>>> import numpy as np
>>> np.set_printoptions(precision=2, suppress=True, linewidth=100)
>>> def rnd(a):
...     return np.round(a, 2) + 0
... 
>>> arr = np.load("m.npy")
>>> arr
array([[-1,  0,  0,  0],
       [ 0,  0,  0, -3],
       [ 0,  0,  5,  0],
       [ 0,  1,  0,  0]])
>>> hat = np.triu(np.array([[6, 9, -4, 1], [0, 5, -8, 8], [-5, -8, 3, -1], [4, -7, -5, -6]]), 1) + np.eye(4)
>>> out = hat @ arr @ np.linalg.inv(hat)
>>> rnd(np.linalg.det(out))
np.float64(-15.0)
>>> print(rnd(np.poly(out)))
[  1.  -4.  -2. -12. -15.]
>>> print(np.linalg.matrix_rank(out))
4
>>> out
array([[ -1.,  10.,  56., -50.],
       [  0.,   8.,  24., -43.],
       [  0.,  -1.,  -3.,   5.],
       [  0.,   1.,   8.,   0.]])
>>> np.trace(out), np.trace(arr)
(np.float64(4.0), np.int64(4))
>>> arr[:, 0] @ arr[:, 2]
np.int64(0)
>>> vec = np.array([0, -2, -1, -1])
>>> rhs = arr @ vec
>>> rhs
array([ 0,  3, -5, -2])
>>> print(rnd(np.linalg.solve(arr, -1 * rhs)))
[0. 2. 1. 1.]
>>> print(rnd(np.linalg.solve(arr, rhs)))
[ 0. -2. -1. -1.]
>>> rnd(np.linalg.solve(arr, rhs + arr[:, 1]))
array([ 0., -1., -1., -1.])
>>> m1 = np.load("dump.npy")
>>> m1
array([[ 3., -2.,  3.,  1.,  3.,  3.],
       [ 3.,  2.,  3.,  0., -3.,  3.],
       [ 3.,  3., -1.,  3., -1.,  2.],
       [-1., -1., -3.,  0., -1.,  2.],
       [-3.,  3., -2.,  1., -3.,  1.],
       [ 0.,  0.,  0.,  0.,  0.,  3.]])
>>> vec = np.array([8, -3, 5, -3, -3, -8])
>>> h = np.maximum(m1 @ vec, 0)
>>> m1.T @ h
array([ 81.,  18.,  81.,   9., -27.,  81.])
>>> rnd(np.tanh(m1 @ vec))
array([ 1.,  1., -1., -1., -1., -1.])
>>> print(np.flatnonzero(h > 1e-9))
[0 1]
>>> h
array([ 9., 18.,  0.,  0.,  0.,  0.])
>>> print(np.unravel_index(np.abs(m1).argmax(), m1.shape))
(np.int64(0), np.int64(0))
>>> print(m1 - m1[0])
[[ 0.  0.  0.  0.  0.  0.]
 [ 0.  4.  0. -1. -6.  0.]
 [ 0.  5. -4.  2. -4. -1.]
 [-4.  1. -6. -1. -4. -1.]
 [-6.  5. -5.  0. -6. -2.]
 [-3.  2. -3. -1. -3.  0.]]
>>> np.abs(m1).max()
np.float64(3.0)
>>> m1[6]
Traceback (most recent call last):
  File "<python-input-30>", line 1, in <module>
    m1[6]
    ~~^^^
IndexError: index 6 is out of bounds for axis 0 with size 6
>>> np.linalg.rank(m1)
Traceback (most recent call last):
  File "<python-input-31>", line 1, in <module>
    np.linalg.rank(m1)
    ^^^^^^^^^^^^^^
AttributeError: module 'numpy.linalg' has no attribute 'rank'
>>> m1.shape
(6, 6)
>>> out = m1 / np.sqrt((m1 ** 2).mean(axis=1, keepdims=True))
>>> rnd(out[0])
array([ 1.15, -0.77,  1.15,  0.38,  1.15,  1.15])
>>> np.linalg.matrix_rank(out) == np.linalg.matrix_rank(m1)
np.True_
>>> def softmax(z):
...     e = np.exp(z - z.max(axis=-1, keepdims=True))
...     return e / e.sum(axis=-1, keepdims=True)
... 
>>> rnd(softmax(m1[5]))
array([0.04, 0.04, 0.04, 0.04, 0.04, 0.8 ])
>>> print(rnd(softmax(m1[5] + 2)))
[0.04 0.04 0.04 0.04 0.04 0.8 ]
>>> rnd(softmax(10 * m1[5]))
array([0., 0., 0., 0., 0., 1.])
>>> S = m1 @ m1.T / np.sqrt(6)
>>> rnd(softmax(S + np.triu(np.full(S.shape, -np.inf), 1)))
array([[1.  , 0.  , 0.  , 0.  , 0.  , 0.  ],
       [0.  , 1.  , 0.  , 0.  , 0.  , 0.  ],
       [0.  , 0.01, 0.99, 0.  , 0.  , 0.  ],
       [0.  , 0.  , 0.  , 1.  , 0.  , 0.  ],
       [0.  , 0.  , 0.  , 0.  , 1.  , 0.  ],
       [0.27, 0.27, 0.08, 0.08, 0.02, 0.27]])
>>> softmax(S).round(6).argmax(axis=1)
array([0, 1, 2, 3, 4, 0])
>>> rng = np.random.default_rng(49128)
>>> out = m1 + rng.integers(-2, 3, (6, 5)) @ rng.integers(-2, 3, (5, 6))
>>> out
array([[  6.,   8.,   3.,   5.,   4.,  -2.],
       [ -3.,   8.,   4.,   4.,  -3.,   8.],
       [  4.,  -3., -11.,  -7.,   0.,   2.],
       [  7.,   3.,  -1.,   0.,  -5.,  -8.],
       [ -9.,  11.,   4.,   9.,  -5.,   5.],
       [ -7.,   2.,  -2.,   2.,   5.,  12.]])
>>> np.linalg.matrix_rank(out - m1, tol=1e-8)
np.int64(5)
>>> np.abs(out - m1).sum(axis=1)
array([23., 22., 28., 28., 34., 27.])
>>> rnd(np.linalg.svd(out - m1, compute_uv=False))
array([23.77, 20.61,  9.05,  4.24,  0.59,  0.  ])
>>> out = np.array([[2, -3], [5, 0], [0, -4]])
>>> F = np.tile(out, (2, 3))
>>> F
array([[ 2, -3,  2, -3,  2, -3],
       [ 5,  0,  5,  0,  5,  0],
       [ 0, -4,  0, -4,  0, -4],
       [ 2, -3,  2, -3,  2, -3],
       [ 5,  0,  5,  0,  5,  0],
       [ 0, -4,  0, -4,  0, -4]])
>>> left, sig, VT = np.linalg.svd(F)
>>> evecs = VT[:(sig > 1e-8).sum()]
>>> vec = F[0] + -2 * F[5] + rng.integers(2) * np.eye(6)[5]
>>> vec
array([2., 5., 2., 5., 2., 5.])
>>> print(np.linalg.matrix_rank(np.vstack([F, vec])))
2
>>> rnd(np.linalg.norm(vec - evecs.T @ evecs @ vec))
np.float64(0.0)
>>> rnd(evecs.T @ evecs)
array([[0.33, 0.  , 0.33, 0.  , 0.33, 0.  ],
       [0.  , 0.33, 0.  , 0.33, 0.  , 0.33],
       [0.33, 0.  , 0.33, 0.  , 0.33, 0.  ],
       [0.  , 0.33, 0.  , 0.33, 0.  , 0.33],
       [0.33, 0.  , 0.33, 0.  , 0.33, 0.  ],
       [0.  , 0.33, 0.  , 0.33, 0.  , 0.33]])
>>> F @ F
array([[ -7,   7,  -7,   7,  -7,   7],
       [ 35, -35,  35, -35,  35, -35],
       [-28,  28, -28,  28, -28,  28],
       [ -7,   7,  -7,   7,  -7,   7],
       [ 35, -35,  35, -35,  35, -35],
       [-28,  28, -28,  28, -28,  28]])
>>> print(rnd(np.sort(np.abs(np.linalg.eigvals(F)))))
[0. 0. 0. 0. 0. 0.]
>>> np.allclose(F @ F.T, F.T @ F)
False
>>> np.linalg.determinant(F)
Traceback (most recent call last):
  File "<python-input-62>", line 1, in <module>
    np.linalg.determinant(F)
    ^^^^^^^^^^^^^^^^^^^^^
AttributeError: module 'numpy.linalg' has no attribute 'determinant'
>>> np.allclose(F, F.T)
False
>>> print(rnd(np.abs(np.linalg.eigvals(F)).max()))
0.0
>>> M = np.load("test15.npy")
>>> M
array([[ 3,  0,  0,  0,  1],
       [10,  6,  4,  3,  6],
       [11,  8, 11, 12, 14],
       [15, 15, 15, 12, 20],
       [20, 15, 21, 20, 23],
       [23, 24, 28, 26, 26],
       [27, 33, 33, 28, 30],
       [29, 39, 35, 36, 32],
       [31, 45, 35, 41, 40],
       [35, 53, 36, 42, 45],
       [39, 56, 36, 43, 45],
       [47, 58, 40, 51, 49],
       [47, 64, 43, 56, 51],
       [55, 72, 47, 57, 53],
       [56, 74, 54, 59, 53],
       [65, 80, 63, 65, 60],
       [71, 86, 68, 65, 69]])
>>> vec = np.array([4, 5, 5, 2, 1])
>>> rhs = M @ vec
>>> rnd(np.linalg.lstsq(M, rhs)[0])
array([4., 5., 5., 2., 1.])
>>> print(rnd(np.linalg.pinv(M) @ M))
[[1. 0. 0. 0. 0.]
 [0. 1. 0. 0. 0.]
 [0. 0. 1. 0. 0.]
 [0. 0. 0. 1. 0.]
 [0. 0. 0. 0. 1.]]
>>> rhs = rhs + 0.3 * rng.normal(size=17)
>>> rnd(rhs)
array([  12.54,  102.66,  177.08,  253.26,  322.89,  429.44,  523.79,  589.69,  646.17,  714.12,
        746.57,  828.97,  886.32,  982.04, 1035.01, 1164.89, 1252.52])
>>> coef, *_ = np.linalg.lstsq(M, rhs)
>>> [round(float(np.linalg.norm(np.linalg.solve(M.T @ M + lam * np.eye(5), M.T @ rhs))), 2) for lam in (0, 1, 10, 100)]
[8.42, 8.41, 8.34, 7.98]
>>> rnd(np.linalg.norm(rhs - M @ coef))
np.float64(1.18)
>>> rnd(coef)
array([4.01, 5.  , 4.96, 2.05, 0.97])
>>> rnd(M.T @ (rhs - M @ coef))
array([0., 0., 0., 0., 0.])
